$ python3 -q
>>> import numpy as np
>>> import numpy.linalg as la
>>> np.set_printoptions(precision=2, suppress=True, linewidth=140, floatmode="fixed")
>>> tidy = lambda a: np.round(a, 2) + 0
>>> other = np.array([[3, 0, 2, 2, 1, 3, 0],
...     [0, 1, 3, 1, 3, 3, 1],
...     [0, 0, 0, 0, 1, 0, 3],
...     [2, 2, 2, 1, 3, 0, 1],
...     [3, 2, 1, 1, 1, 0, 1],
...     [2, 3, 1, 2, 0, 3, 2],
...     [2, 2, 3, 0, 1, 0, 1]])
>>> W0 = other - other.T
>>> W0
array([[ 0,  0,  2,  0, -2,  1, -2],
       [ 0,  0,  3, -1,  1,  0, -1],
       [-2, -3,  0, -2,  0, -1,  0],
       [ 0,  1,  2,  0,  2, -2,  1],
       [ 2, -1,  0, -2,  0,  0,  0],
       [-1,  0,  1,  2,  0,  0,  2],
       [ 2,  1,  0, -1,  0, -2,  0]])
>>> x = np.array([3, 3, 1, 2, 3, 2, 2])
>>> h = np.maximum(W0 @ x, 0)
>>> tidy(np.tanh(W0 @ x))
array([-1.00,  0.96, -1.00,  1.00, -0.76,  1.00,  1.00])
>>> print(W0.T @ h)
[  0  12  30   7  20 -24  19]
>>> W0 * (h > 1e-9)[:, None]
array([[ 0,  0,  0,  0,  0,  0,  0],
       [ 0,  0,  3, -1,  1,  0, -1],
       [ 0,  0,  0,  0,  0,  0,  0],
       [ 0,  1,  2,  0,  2, -2,  1],
       [ 0,  0,  0,  0,  0,  0,  0],
       [-1,  0,  1,  2,  0,  0,  2],
       [ 2,  1,  0, -1,  0, -2,  0]])
>>> print(h)
[0 2 0 9 0 6 3]
>>> t3 = np.stack([W0, -2 * W0, W0[::-1]])
>>> tidy(la.det(t3))
array([0.00, 0.00, 0.00])
>>> t3.shape
(3, 7, 7)
>>> np.einsum("bij,cij->bc", t3, t3)
array([[  86, -172,   14],
       [-172,  344,  -28],
       [  14,  -28,   86]])
>>> (t3 @ W0.T).shape
(3, 7, 7)
>>> print(tidy(la.norm(t3, axis=(1, 2))))
[ 9.27 18.55  9.27]
